% python3 -q
>>> import numpy as np
>>> from numpy import linalg as LA
>>> np.set_printoptions(suppress=True, linewidth=140)
>>> E = np.array([[1.1, 5.0, 1.0, 5.0],
...     [1.0, 4.1, 2.0, 5.0],
...     [5.0, 1.0, 2.1, 3.0],
...     [1.0, 5.0, 1.0, 5.1]])
>>> B = E / LA.norm(E, axis=1, keepdims=True)
>>> cov = B @ B.T
>>> print(cov.round(2))
[[1.   0.98 0.61 1.  ]
 [0.98 1.   0.66 0.98]
 [0.61 0.66 1.   0.6 ]
 [1.   0.98 0.6  1.  ]]
>>> print(np.argwhere(np.triu(np.abs(cov) > 0.95, 1)))
[[0 1]
 [0 3]
 [1 3]]
>>> U, sig, VT = LA.svd(E)
>>> print(sig.round(2))
[12.99  4.66  0.94  0.05]
>>> B = U[:, :3] @ np.diag(sig[:3]) @ VT[:3]
>>> print(B.round(2))
[[1.1  4.98 0.98 5.02]
 [1.   4.1  2.   5.  ]
 [5.   1.   2.1  3.  ]
 [1.   5.02 1.02 5.07]]
>>> print(np.round(LA.norm(E - B, 2), 2), round(float(sig[3]), 2))
0.05 0.05
>>> print(round(float(np.abs(E - B).max()), 2))
0.03
>>> print(LA.matrix_rank(B))
3
>>> u = np.array([-3, 3, 1])
>>> print(np.round(np.correlate(E[3], E[1], "full"), 2))
[ 5.   27.   19.1  49.   19.3  21.91  5.1 ]
>>> print(np.round(np.array([np.convolve(row, u, "same") for row in E]), 2))
[[-11.7  13.1  -7.   16. ]
 [ -9.3   7.3  -4.9  17. ]
 [ 12.    1.7  -1.7  11.1]
 [-12.   13.   -7.3  16.3]]
>>> print(np.round(np.convolve(E[3], u), 2))
[ -3.  -12.   13.   -7.3  16.3   5.1]
>>> print(np.round(np.polyval(u, E[3]), 2))
[  1.   -59.     1.   -61.73]
>>> print(np.round(np.cross(E[3, :3], E[1, :3]), 2))
[ 5.9 -1.  -0.9]
>>> F = np.array([[2, 2, 0], [3, 3, 0], [2, 1, 1], [1, 3, 1]])
>>> F[0] = F[2]
>>> print(F)
[[2 1 1]
 [3 3 0]
 [2 1 1]
 [1 3 1]]
>>> B = F / LA.norm(F, axis=1)
Traceback (most recent call last):
  File "<python-input-24>", line 1, in <module>
    B = F / LA.norm(F, axis=1)
        ~~^~~~~~~~~~~~~~~~~~~~
ValueError: operands could not be broadcast together with shapes (4,3) (4,) 
>>> B = F / LA.norm(F, axis=1, keepdims=True)
>>> cov = B @ B.T
>>> print(np.round(LA.norm(B, axis=1), 2))
[1. 1. 1. 1.]
>>> print((cov - 2 * np.eye(4)).round(6).argmax(axis=1))
[2 0 0 1]
>>> print(cov.round(2))
[[1.   0.87 1.   0.74]
 [0.87 1.   0.87 0.85]
 [1.   0.87 1.   0.74]
 [0.74 0.85 0.74 1.  ]]
>>> print(cov[0].round(2))
[1.   0.87 1.   0.74]
>>> m1 = np.array([[-0.1, -0.11, 3.34],
...     [0.15, -0.06, -1.02],
...     [0.69, 0.13, -0.17],
...     [0.08, -0.22, 0.17],
...     [-0.12, 0.22, 1.55],
...     [0.09, 0.01, -4.72],
...     [-0.35, -0.04, -2.32],
...     [1.09, -0.03, -0.23],
...     [-0.55, 0.17, 1.07],
...     [0.05, 0.14, -0.02],
...     [-0.32, 0.01, 1.3]])
>>> D = LA.norm(m1[:, None] - m1[None], axis=-1)
>>> print(np.unravel_index(D.round(6).argmax(), D.shape))
(np.int64(0), np.int64(5))
>>> print(D[2].round(2))
[3.61 1.02 0.   0.78 1.9  4.59 2.39 0.43 1.75 0.66 1.79]
>>> print(LA.matrix_rank(D ** 2))
5
>>> print(np.round(LA.norm(m1 - m1.mean(axis=0), axis=1), 2))
[3.44 0.93 0.64 0.36 1.67 4.62 2.26 1.04 1.33 0.14 1.45]
>>> print(np.flatnonzero(D[2] < D.mean() / 2))
[1 2 3 7 9]
>>> print(D[:5, :5].round(2))
[[0.   4.37 3.61 3.18 1.82]
 [4.37 0.   1.02 1.2  2.6 ]
 [3.61 1.02 0.   0.78 1.9 ]
 [3.18 1.2  0.78 0.   1.46]
 [1.82 2.6  1.9  1.46 0.  ]]
>>> print(D[2].round(6).argsort(kind="stable")[:4])
[2 7 9 3]
>>> print(D.shape)
(11, 11)
>>> print(np.round(LA.norm(m1, axis=1), 2))
[3.34 1.03 0.72 0.29 1.57 4.72 2.35 1.11 1.22 0.15 1.34]
>>> print(D.mean(axis=1).argmax())
5
>>> X = np.loadtxt("mat.csv", delimiter=",")
>>> print(X.round(2))
[[ 14.97   0.13  -7.7    8.08]
 [  6.15   0.99  16.14   7.15]
 [ 10.59   3.91   3.66 -12.11]]
>>> cov = X.T @ X
>>> print(round(np.trace(cov), 2), round(float((X ** 2).sum()), 2))
986.44 986.44
>>> print(cov.round(2))
[[374.07  49.44  22.76  36.58]
 [ 49.44  16.28  29.21 -39.25]
 [ 22.76  29.21 333.04   8.84]
 [ 36.58 -39.25   8.84 263.06]]
>>> print(np.allclose(cov, cov.T))
True
